$ python3 -q
>>> import numpy as np
>>> from numpy import linalg as LA
>>> np.set_printoptions(precision=2, suppress=True, linewidth=140)
>>> def tidy(a):
...     return np.round(a, 2) + 0
... 
>>> K = np.loadtxt("m.csv", delimiter=",")
>>> K
array([[ 2.,  2.,  0., -2.],
       [ 2.,  2.,  2.,  0.],
       [ 0.,  2.,  2.,  2.],
       [-2.,  0.,  2.,  2.]])
>>> # symmetric, so the eigenvalues are real
>>> np.allclose(K @ K.T, K.T @ K)
True
>>> np.allclose(K, K.T)
True
>>> tidy(np.sort(np.abs(LA.eigvals(K))))
array([0.83, 0.83, 4.83, 4.83])
>>> LA.determinant(K)
Traceback (most recent call last):
  File "<python-input-10>", line 1, in <module>
    LA.determinant(K)
    ^^^^^^^^^^^^^^
AttributeError: module 'numpy.linalg' has no attribute 'determinant'
>>> (K - K.T) / 2
array([[0., 0., 0., 0.],
       [0., 0., 0., 0.],
       [0., 0., 0., 0.],
       [0., 0., 0., 0.]])
>>> K.inv()
Traceback (most recent call last):
  File "<python-input-12>", line 1, in <module>
    K.inv()
    ^^^^^
AttributeError: 'numpy.ndarray' object has no attribute 'inv'
>>> tidy(np.abs(LA.eigvals(K)).max())
np.float64(4.83)
>>> K @ K
array([[12.,  8.,  0., -8.],
       [ 8., 12.,  8.,  0.],
       [ 0.,  8., 12.,  8.],
       [-8.,  0.,  8., 12.]])
>>> w, vecs = LA.eigh(K)
>>> vec = np.array([0, -1, 1, 0])
>>> tidy(LA.eigvalsh(K[1:, 1:]))
array([-0.83,  2.  ,  4.83])
>>> vec @ K @ vec
np.float64(0.0)
>>> vec @ K @ vec / (vec @ vec), tidy(w[0]), tidy(w[-1])
(np.float64(0.0), np.float64(-0.83), np.float64(4.83))
>>> feats = np.loadtxt("case6.csv", delimiter=",")
>>> feats
array([[ 1.96,  1.87,  1.84,  0.41,  2.91,  1.24,  1.09],
       [ 2.54,  1.49,  1.05, -0.19,  2.69,  0.41,  1.05],
       [ 1.37,  2.08,  0.81,  0.33,  2.69,  1.16,  1.5 ],
       [ 1.44,  2.26,  0.53, -0.37,  2.62,  0.91,  1.  ],
       [ 0.44,  0.87, -0.37,  3.07,  0.03,  2.62,  2.23],
       [ 0.92,  0.86, -0.03,  2.56, -0.21,  3.12,  2.24],
       [ 0.64,  0.98, -0.31,  2.8 ,  0.09,  2.55,  2.09],
       [ 1.11,  0.76,  0.1 ,  2.86, -0.09,  2.5 ,  1.87],
       [ 2.13,  0.58,  1.98, -0.06,  0.44,  2.49, -0.18],
       [ 1.87,  1.08,  2.05,  0.26, -0.53,  2.77, -0.08],
       [ 2.25,  0.75,  2.12,  0.15,  0.5 ,  2.66, -0.26],
       [ 1.96,  1.44,  1.77, -0.12, -0.11,  2.85,  0.09]])
>>> proj = feats @ LA.solve(feats.T @ feats, feats.T)
>>> tidy(np.diag(proj))
array([0.77, 0.92, 0.42, 0.76, 0.34, 0.77, 0.31, 0.5 , 0.53, 0.62, 0.58, 0.5 ])
>>> tidy(np.trace(proj))
np.float64(7.0)
>>> tidy(LA.eigvalsh(proj))
array([0., 0., 0., 0., 0., 1., 1., 1., 1., 1., 1., 1.])
>>> tidy(proj @ feats[:, 2])
array([ 1.84,  1.05,  0.81,  0.53, -0.37, -0.03, -0.31,  0.1 ,  1.98,  2.05,  2.12,  1.77])
>>> A2 = np.c_[feats[:, :5] @ np.array([[6, 5, -2, -6, -6],
...     [8, 7, 3, -7, -8],
...     [-8, 9, -5, 0, 1],
...     [4, 4, -3, -4, 6],
...     [3, -7, -7, 3, 0]]), np.array([8, 9, 0, -1, -8, 6, -2, -4, 4, -6, 5, -6])]
>>> tidy(A2)
array([[ 22.37,  20.72, -29.11, -17.76, -22.42,   8.  ],
       [ 26.07,  12.99, -24.12, -16.84, -27.25,   9.  ],
       [ 27.77,  11.19, -20.37, -16.03, -22.07,   0.  ],
       [ 28.86,   7.97, -15.98, -15.12, -28.41,  -1.  ],
       [ 24.93,  17.03,  -5.84, -20.92,   8.45,  -8.  ],
       [ 22.25,  22.06,  -5.32, -22.41,   2.93,   6.  ],
       [ 25.63,  17.84,  -5.82, -21.63,   4.81,  -2.  ],
       [ 23.11,  23.84,  -8.39, -23.69,   4.52,  -4.  ],
       [  2.66,  29.21, -15.32, -15.28, -15.8 ,   4.  ],
       [  2.91,  40.11,  -7.82, -21.41, -16.25,  -6.  ],
       [  4.64,  32.68, -16.8 , -17.85, -16.48,   5.  ],
       [  8.31,  36.1 ,  -7.32, -21.69, -22.23,  -6.  ]])
>>> tidy(LA.norm(A2 - feats @ LA.lstsq(feats, A2)[0], axis=0))
array([0.  , 0.  , 0.  , 0.  , 0.  , 8.23])
>>> LA.matrix_rank(np.c_[feats, A2])
np.int64(8)
>>> tidy(LA.norm(LA.qr(feats)[0].T @ A2, axis=0) ** 2 / ((A2 ** 2).sum(axis=0) + 1e-12))
array([1.  , 1.  , 1.  , 1.  , 1.  , 0.82])
>>> LA.matrix_rank(A2)
np.int64(6)
>>> Xc = (A2 - A2.mean(axis=0)) / A2.std(axis=0)
>>> np.argwhere(np.abs(Xc) > 2)
array([[0, 2]])
>>> tidy(Xc.std(axis=0))
array([1., 1., 1., 1., 1., 1.])
>>> coef = LA.lstsq(np.delete(Xc, 5, axis=1), Xc[:, 5])[0]
>>> tidy(coef)
array([-5.2 , -5.67, -1.63, -3.11, -0.41])
>>> tidy(1 - np.var(Xc[:, 5] - np.delete(Xc, 5, axis=1) @ coef))
np.float64(0.67)
>>> np.abs(coef).argmax()
np.int64(1)
>>> E = np.load("a.npy")
>>> E
array([[ 0.09, -0.12, -0.06, -0.02],
       [ 1.08, -1.44, -0.72, -0.24],
       [-0.45,  0.6 ,  0.3 ,  0.1 ],
       [ 1.89, -2.52, -1.26, -0.42],
       [-0.54,  0.72,  0.36,  0.12],
       [-0.54,  0.72,  0.36,  0.12]])
>>> A2 = E / LA.norm(E, axis=1, keepdims=True)
>>> G = A2 @ A2.T
>>> tidy(LA.norm(A2, axis=1))
array([1., 1., 1., 1., 1., 1.])
>>> (G - 2 * np.eye(6)).round(6).argmax(axis=1)
array([1, 0, 4, 0, 2, 2])
>>> left, sigma, VT = LA.svd(E)
>>> vecs = VT[:(sigma > 1e-8).sum()]
>>> rng = np.random.default_rng(0)
>>> vec = E[3] + 2 * E[5] + rng.integers(2) * np.eye(4)[0]
>>> tidy(vec)
array([ 1.81, -1.08, -0.54, -0.18])
>>> tidy(np.diag(vecs.T @ vecs))
array([0.31, 0.54, 0.14, 0.02])
>>> tidy(LA.norm(vec - vecs.T @ vecs @ vec))
np.float64(0.83)
>>> A2 = np.array([[2, 0, -2, 2, -3],
...     [4, -1, 5, -5, 5],
...     [-5, 0, -4, -5, -3],
...     [5, 4, -4, -2, 0],
...     [4, -3, 3, -3, 4]])
>>> X = np.tril(A2)
>>> X
array([[ 2,  0,  0,  0,  0],
       [ 4, -1,  0,  0,  0],
       [-5,  0, -4,  0,  0],
       [ 5,  4, -4, -2,  0],
       [ 4, -3,  3, -3,  4]])
>>> # triangular, det is the product of the diagonal
>>> X.inv()
Traceback (most recent call last):
  File "<python-input-57>", line 1, in <module>
    X.inv()
    ^^^^^
AttributeError: 'numpy.ndarray' object has no attribute 'inv'
>>> LA.matrix_power(X, 2)
array([[  4,   0,   0,   0,   0],
       [  4,   1,   0,   0,   0],
       [ 10,   0,  16,   0,   0],
       [ 36, -12,  24,   4,   0],
       [-18, -21,  12,  -6,  16]])
>>> tidy(LA.det(X))
np.float64(-64.0)
>>> tidy(np.sort(np.abs(LA.eigvals(X))))
array([1., 2., 2., 4., 4.])
>>> LA.determinant(X)
Traceback (most recent call last):
  File "<python-input-61>", line 1, in <module>
    LA.determinant(X)
    ^^^^^^^^^^^^^^
AttributeError: module 'numpy.linalg' has no attribute 'determinant'
>>> tidy(np.abs(LA.eigvals(X)).max())
np.float64(4.0)
>>> (X + X.T) / 2
array([[ 2. ,  2. , -2.5,  2.5,  2. ],
       [ 2. , -1. ,  0. ,  2. , -1.5],
       [-2.5,  0. , -4. , -2. ,  1.5],
       [ 2.5,  2. , -2. , -2. , -1.5],
       [ 2. , -1.5,  1.5, -1.5,  4. ]])
>>> np.allclose(X @ X.T, X.T @ X)
False
>>> np.allclose(X, X.T)
False
>>> X @ X
array([[  4,   0,   0,   0,   0],
       [  4,   1,   0,   0,   0],
       [ 10,   0,  16,   0,   0],
       [ 36, -12,  24,   4,   0],
       [-18, -21,  12,  -6,  16]])
>>> G = X.T @ X
>>> tidy(LA.svd(X, compute_uv=False) ** 2)
array([100.43,  60.96,  16.67,   3.93,   0.01])
>>> np.diag(G)
array([86, 26, 41, 13, 16])
>>> (X @ X.T).shape
(5, 5)
>>> LA.matrix_rank(G)
np.int64(5)
>>> np.trace(G), (X ** 2).sum()
(np.int64(182), np.int64(182))
>>> left, sigma, VT = LA.svd(X)
>>> np.argmax(sigma[:-1] / (sigma[1:] + 1e-6)) + 1
np.int64(4)
>>> tidy(sigma)
array([10.02,  7.81,  4.08,  1.98,  0.1 ])
>>> A2 = left[:, :4] @ np.diag(sigma[:4]) @ VT[:4]
>>> tidy(A2)
array([[ 2.  , -0.02,  0.01, -0.07, -0.07],
       [ 4.  , -0.99,  0.  ,  0.02,  0.02],
       [-5.  ,  0.  , -4.  , -0.01, -0.01],
       [ 5.  ,  4.  , -4.  , -2.  ,  0.  ],
       [ 4.  , -3.  ,  3.  , -3.  ,  4.  ]])
>>> tidy(np.abs(X - A2).max())
np.float64(0.07)
>>> r0, r1 = X[0], X[4]
>>> r0 @ r1
np.int64(8)
>>> r0 @ r0
np.int64(4)
>>> pr = (r0 @ r1) / (r0 @ r0) * r0
>>> tidy(LA.norm(r0 + r1) ** 2 + LA.norm(r0 - r1) ** 2)
np.float64(126.0)
>>> r1 - pr
array([ 0., -3.,  3., -3.,  4.])
>>> (r1 - pr) @ r0
np.float64(0.0)
>>> r0 = np.array([2, 1, 2, 6, 3])
>>> A2 = X + np.outer(r0, np.eye(5)[1])
>>> LA.matrix_rank(A2 - X)
np.int64(1)
>>> LA.matrix_rank(LA.inv(A2) - LA.inv(X), tol=1e-8)
np.int64(1)
>>> A2
array([[ 2.,  2.,  0.,  0.,  0.],
       [ 4.,  0.,  0.,  0.,  0.],
       [-5.,  2., -4.,  0.,  0.],
       [ 5., 10., -4., -2.,  0.],
       [ 4.,  0.,  3., -3.,  4.]])
>>> data = np.array([[-1.0, 6.0, 6.0, -3.0],
...     [10.0, -5.0, -10.0, 7.0],
...     [-14.0, 14.0, 19.0, -11.0],
...     [-2.0, 2.0, 2.0, 0.0]])
>>> labels = rng.permutation(7)
>>> A2 = feats[:, labels] * rng.choice([-1, 1], 7)
>>> A2
array([[-1.84,  2.91,  0.41,  1.09,  1.24,  1.96,  1.87],
       [-1.05,  2.69, -0.19,  1.05,  0.41,  2.54,  1.49],
       [-0.81,  2.69,  0.33,  1.5 ,  1.16,  1.37,  2.08],
       [-0.53,  2.62, -0.37,  1.  ,  0.91,  1.44,  2.26],
       [ 0.37,  0.03,  3.07,  2.23,  2.62,  0.44,  0.87],
       [ 0.03, -0.21,  2.56,  2.24,  3.12,  0.92,  0.86],
       [ 0.31,  0.09,  2.8 ,  2.09,  2.55,  0.64,  0.98],
       [-0.1 , -0.09,  2.86,  1.87,  2.5 ,  1.11,  0.76],
       [-1.98,  0.44, -0.06, -0.18,  2.49,  2.13,  0.58],
       [-2.05, -0.53,  0.26, -0.08,  2.77,  1.87,  1.08],
       [-2.12,  0.5 ,  0.15, -0.26,  2.66,  2.25,  0.75],
       [-1.77, -0.11, -0.12,  0.09,  2.85,  1.96,  1.44]])
>>> left, _, VT = LA.svd(feats.T @ A2)
>>> labels
array([2, 4, 3, 6, 5, 0, 1])
>>> tidy(LA.lstsq(feats, A2)[0])
array([[ 0.,  0.,  0.,  0.,  0.,  1.,  0.],
       [ 0.,  0.,  0.,  0.,  0.,  0.,  1.],
       [-1.,  0.,  0.,  0.,  0.,  0.,  0.],
       [ 0.,  0.,  1.,  0.,  0.,  0.,  0.],
       [ 0.,  1.,  0.,  0.,  0.,  0.,  0.],
       [ 0.,  0.,  0.,  0.,  1.,  0.,  0.],
       [ 0.,  0.,  0.,  1.,  0.,  0.,  0.]])
>>> proj = A2 @ LA.solve(A2.T @ A2, A2.T)
>>> np.allclose(proj @ proj, proj)
True
>>> tidy(LA.eigvalsh(proj))
array([0., 0., 0., 0., 0., 1., 1., 1., 1., 1., 1., 1.])
>>> tidy(np.trace(proj))
np.float64(7.0)
>>> labels = rng.permutation(4)
>>> labels
array([0, 2, 1, 3])
>>> A2 = data[labels][:, labels]
>>> tidy(LA.det(A2)), tidy(LA.det(data[labels]))
(np.float64(50.0), np.float64(-50.0))
>>> tidy(np.sort(np.abs(LA.eigvals(A2))))
array([1., 2., 5., 5.])
>>> np.allclose(A2, data)
False
>>> np.trace(A2)
np.float64(13.0)
>>> np.diag(A2)
array([-1., 19., -5.,  0.])
>>> A = np.array([[-1.5, -0.7, 0.3, 0.1],
...     [-1.3, -0.9, -0.4, 0.0],
...     [0.3, 0.0, 0.0, -1.2],
...     [0.4, 1.4, -0.2, -0.4],
...     [0.1, -3.4, -0.2, 0.6],
...     [0.5, 0.6, -0.7, -0.4]])
>>> A
array([[-1.5, -0.7,  0.3,  0.1],
       [-1.3, -0.9, -0.4,  0. ],
       [ 0.3,  0. ,  0. , -1.2],
       [ 0.4,  1.4, -0.2, -0.4],
       [ 0.1, -3.4, -0.2,  0.6],
       [ 0.5,  0.6, -0.7, -0.4]])
>>> vec = np.array([2, 0, 2, -1])
>>> target = A @ vec
>>> tidy(target)
array([-2.5, -3.4,  1.8,  0.8, -0.8,  0. ])
>>> try:
...     LA.solve(A, target)
... except LA.LinAlgError as e:
...     print("failed:", e)
... 
failed: Last 2 dimensions of the array must be square
>>> tidy(LA.pinv(A) @ A)
array([[1., 0., 0., 0.],
       [0., 1., 0., 0.],
       [0., 0., 1., 0.],
       [0., 0., 0., 1.]])
>>> tidy(LA.solve(A.T @ A, A.T @ target))
array([ 2.,  0.,  2., -1.])
>>> target = target + 0.3 * rng.normal(size=6)
>>> tidy(target)
array([-2.69, -3.39,  1.1 ,  0.73, -1.17, -0.22])
>>> coef, *_ = LA.lstsq(A, target)
>>> tidy(A.T @ (target - A @ coef))
array([0., 0., 0., 0.])
>>> tidy(coef)
array([ 1.96,  0.2 ,  1.97, -0.41])
>>> tidy(LA.norm(target - A @ coef))
np.float64(0.25)
>>> vec = np.array([-1, 2, 0, 2])
>>> target = A @ vec
>>> coef, lr = np.zeros(4), 1 / LA.norm(A, 2) ** 2
>>> for i in range(10):
...     coef -= lr * A.T @ (A @ coef - target)
...     if i % 2 == 0: print(i, round(LA.norm(A @ coef - target), 2))
... 
0 3.38
2 2.44
4 1.85
6 1.46
8 1.19
>>> tidy(LA.cond(A))
np.float64(4.9)
>>> vec = np.array([8, -2, -1, -4])
>>> h1 = np.maximum(A @ vec, 0)
>>> tidy(A.T @ h1)
array([  6.13, -12.22,  -5.09,  -8.32])
>>> tidy(np.maximum(A @ vec, 0) - np.maximum(-A @ vec, 0))
array([-11.3,  -8.2,   7.2,   2.2,   5.4,   5.1])
>>> tidy(np.maximum(A @ (3 * vec), 0))
array([ 0. ,  0. , 21.6,  6.6, 16.2, 15.3])
>>> tidy(h1)
array([0. , 0. , 7.2, 2.2, 5.4, 5.1])
>>> A2 = np.c_[A[:, :3] @ np.array([[1, -1, 2], [-1, 0, 0], [-1, -1, -1]]), np.array([2, 1, 0, 0, 2, 0])]
>>> tidy(A2)
array([[-1.1,  1.2, -3.3,  2. ],
       [ 0. ,  1.7, -2.2,  1. ],
       [ 0.3, -0.3,  0.6,  0. ],
       [-0.8, -0.2,  1. ,  0. ],
       [ 3.7,  0.1,  0.4,  2. ],
       [ 0.6,  0.2,  1.7,  0. ]])
>>> tidy(LA.norm(LA.qr(A)[0].T @ A2, axis=0) ** 2 / ((A2 ** 2).sum(axis=0) + 1e-12))
array([1.  , 1.  , 1.  , 0.81])
>>> LA.matrix_rank(A2)
np.int64(4)
>>> tidy(LA.norm(A2 - A @ LA.lstsq(A, A2)[0], axis=0))
array([0.  , 0.  , 0.  , 1.32])
>>> W0 = np.array([[0, -1, 0, -5], [-2, -1, -10, -5], [0, -4, 0, 3], [-8, -4, 6, 3]])
>>> np.unravel_index(np.abs(W0).argmax(), W0.shape)
(np.int64(1), np.int64(2))
>>> W0.sum(axis=0)
array([-10, -10,  -4,  -4])
>>> tidy(LA.norm(W0))
np.float64(17.49)
>>> W0 - W0[0]
array([[  0,   0,   0,   0],
       [ -2,   0, -10,   0],
       [  0,  -3,   0,   8],
       [ -8,  -3,   6,   8]])
>>> np.diff(W0, axis=0)
array([[ -2,   0, -10,   0],
       [  2,  -3,  10,   8],
       [ -8,   0,   6,   0]])
>>> W0.shape
(4, 4)
>>> LA.rank(W0)
Traceback (most recent call last):
  File "<python-input-147>", line 1, in <module>
    LA.rank(W0)
    ^^^^^^^
AttributeError: module 'numpy.linalg' has no attribute 'rank'
